$ python -q
>>> import numpy as np
>>> np.set_printoptions(suppress=True, linewidth=120)
>>> def rnd(a):
...     return np.round(a, 2) + 0
... 
>>> A = np.array([[1, -4, 16, -64],
...     [1, -3, 9, -27],
...     [1, -2, 4, -8],
...     [1, -1, 1, -1],
...     [1, 0, 0, 0],
...     [1, 1, 1, 1]])
>>> # column 3 is much longer than the rest
>>> vec = np.array([2, 3, 0, 1])
>>> target = A @ vec
>>> rnd(np.linalg.pinv(A) @ A)
array([[1., 0., 0., 0.],
       [0., 1., 0., 0.],
       [0., 0., 1., 0.],
       [0., 0., 0., 1.]])
>>> rng = np.random.default_rng(5820)
>>> target = target + 0.3 * rng.normal(size=6)
>>> print(rnd(target))
[-74.36 -34.62 -11.82  -2.22   1.49   6.11]
>>> c, *_ = np.linalg.lstsq(A, target)
>>> print(rnd(np.linalg.norm(target - A @ c)))
0.63
>>> c.round()
array([2., 3., 0., 1.])
>>> [round(float(np.linalg.norm(np.linalg.solve(A.T @ A + lam * np.eye(4), A.T @ target))), 2) for lam in (0, 1, 10, 100)]
[3.71, 2.88, 1.41, 1.13]
>>> np.count_nonzero(A)
np.int64(21)
>>> print(A.sum(axis=0))
[  6  -9  31 -99]
>>> print(rnd(A.mean(axis=0)))
[  1.    -1.5    5.17 -16.5 ]
>>> np.diff(A, axis=0)
array([[ 0,  1, -7, 37],
       [ 0,  1, -5, 19],
       [ 0,  1, -3,  7],
       [ 0,  1, -1,  1],
       [ 0,  1,  1,  1]])
>>> Q, evecs = np.linalg.qr(A[:, :1])[0], np.linalg.qr(A[:, 1:])[0]
>>> sv = np.linalg.svd(Q.T @ evecs, compute_uv=False)
>>> rnd(np.degrees(np.arccos(sv.clip(0, 1))))
array([32.44])
>>> P = A @ np.linalg.solve(A.T @ A, A.T)
>>> rnd(np.trace(P))
np.float64(4.0)
>>> print(rnd(np.diag(P)))
[0.96 0.58 0.46 0.46 0.58 0.96]
>>> rnd((np.eye(6) - P) @ A)
array([[0., 0., 0., 0.],
       [0., 0., 0., 0.],
       [0., 0., 0., 0.],
       [0., 0., 0., 0.],
       [0., 0., 0., 0.],
       [0., 0., 0., 0.]])
>>> M = np.loadtxt("mat.csv", delimiter=",")
>>> rnd(M)
array([[ -3.97, -11.69, -25.37, -19.45, -15.52, -23.42],
       [ -3.7 ,  -9.49, -20.79, -15.53, -12.11, -19.23],
       [ -3.59,  -8.72, -19.16, -14.14, -10.92, -17.73],
       [ -3.04,  -5.44, -12.05,  -8.22,  -5.91, -11.26],
       [ -2.98,  -5.15, -11.4 ,  -7.69,  -5.48, -10.67],
       [ -2.51,  -3.33,  -7.22,  -4.38,  -2.8 ,  -6.9 ],
       [ -1.98,  -1.96,  -3.91,  -1.93,  -0.95,  -3.92],
       [ -1.43,  -1.14,  -1.82,  -0.59,  -0.08,  -2.02],
       [ -0.96,  -0.72,  -0.81,  -0.1 ,   0.13,  -1.06],
       [ -0.9 ,  -0.68,  -0.73,  -0.07,   0.13,  -0.98],
       [ -0.83,  -0.63,  -0.63,  -0.04,   0.13,  -0.88],
       [ -0.67,  -0.52,  -0.45,   0.  ,   0.11,  -0.67],
       [ -0.17,  -0.15,  -0.09,   0.01,   0.01,  -0.16],
       [ -0.1 ,  -0.09,  -0.05,   0.  ,   0.  ,  -0.09],
       [  0.88,   1.45,   0.7 ,   0.45,   0.65,   1.34],
       [  0.96,   1.65,   0.82,   0.57,   0.8 ,   1.53],
       [  1.89,   5.38,   3.49,   3.44,   4.34,   5.33],
       [  2.25,   7.61,   5.38,   5.52,   6.79,   7.77],
       [  2.33,   8.22,   5.92,   6.12,   7.48,   8.45],
       [  2.33,   8.24,   5.94,   6.14,   7.5 ,   8.47],
       [  2.61,  10.45,   7.96,   8.35,  10.06,  10.96],
       [  2.84,  12.58,   9.99,  10.59,  12.6 ,  13.43],
       [  3.02,  14.42,  11.79,  12.56,  14.83,  15.57],
       [  3.22,  16.73,  14.11,  15.09,  17.68,  18.31],
       [  3.42,  19.28,  16.72,  17.94,  20.86,  21.36]])
>>> # rank 3
>>> print(np.allclose(M[:-1].T @ np.linalg.lstsq(M[:-1].T, M[-1])[0], M[-1]))
True
>>> np.abs(np.diag(np.linalg.qr(M)[1])) > 1e-9
array([ True,  True,  True, False, False, False])
>>> rnd(np.trace(np.linalg.pinv(M) @ M))
np.float64(3.0)
>>> print(np.unique(M.round(6), axis=0).shape)
(25, 6)
>>> rnd(M @ np.linalg.pinv(M) @ M)
array([[ -3.97, -11.69, -25.37, -19.45, -15.52, -23.42],
       [ -3.7 ,  -9.49, -20.79, -15.53, -12.11, -19.23],
       [ -3.59,  -8.72, -19.16, -14.14, -10.92, -17.73],
       [ -3.04,  -5.44, -12.05,  -8.22,  -5.91, -11.26],
       [ -2.98,  -5.15, -11.4 ,  -7.69,  -5.48, -10.67],
       [ -2.51,  -3.33,  -7.22,  -4.38,  -2.8 ,  -6.9 ],
       [ -1.98,  -1.96,  -3.91,  -1.93,  -0.95,  -3.92],
       [ -1.43,  -1.14,  -1.82,  -0.59,  -0.08,  -2.02],
       [ -0.96,  -0.72,  -0.81,  -0.1 ,   0.13,  -1.06],
       [ -0.9 ,  -0.68,  -0.73,  -0.07,   0.13,  -0.98],
       [ -0.83,  -0.63,  -0.63,  -0.04,   0.13,  -0.88],
       [ -0.67,  -0.52,  -0.45,   0.  ,   0.11,  -0.67],
       [ -0.17,  -0.15,  -0.09,   0.01,   0.01,  -0.16],
       [ -0.1 ,  -0.09,  -0.05,   0.  ,   0.  ,  -0.09],
       [  0.88,   1.45,   0.7 ,   0.45,   0.65,   1.34],
       [  0.96,   1.65,   0.82,   0.57,   0.8 ,   1.53],
       [  1.89,   5.38,   3.49,   3.44,   4.34,   5.33],
       [  2.25,   7.61,   5.38,   5.52,   6.79,   7.77],
       [  2.33,   8.22,   5.92,   6.12,   7.48,   8.45],
       [  2.33,   8.24,   5.94,   6.14,   7.5 ,   8.47],
       [  2.61,  10.45,   7.96,   8.35,  10.06,  10.96],
       [  2.84,  12.58,   9.99,  10.59,  12.6 ,  13.43],
       [  3.02,  14.42,  11.79,  12.56,  14.83,  15.57],
       [  3.22,  16.73,  14.11,  15.09,  17.68,  18.31],
       [  3.42,  19.28,  16.72,  17.94,  20.86,  21.36]])
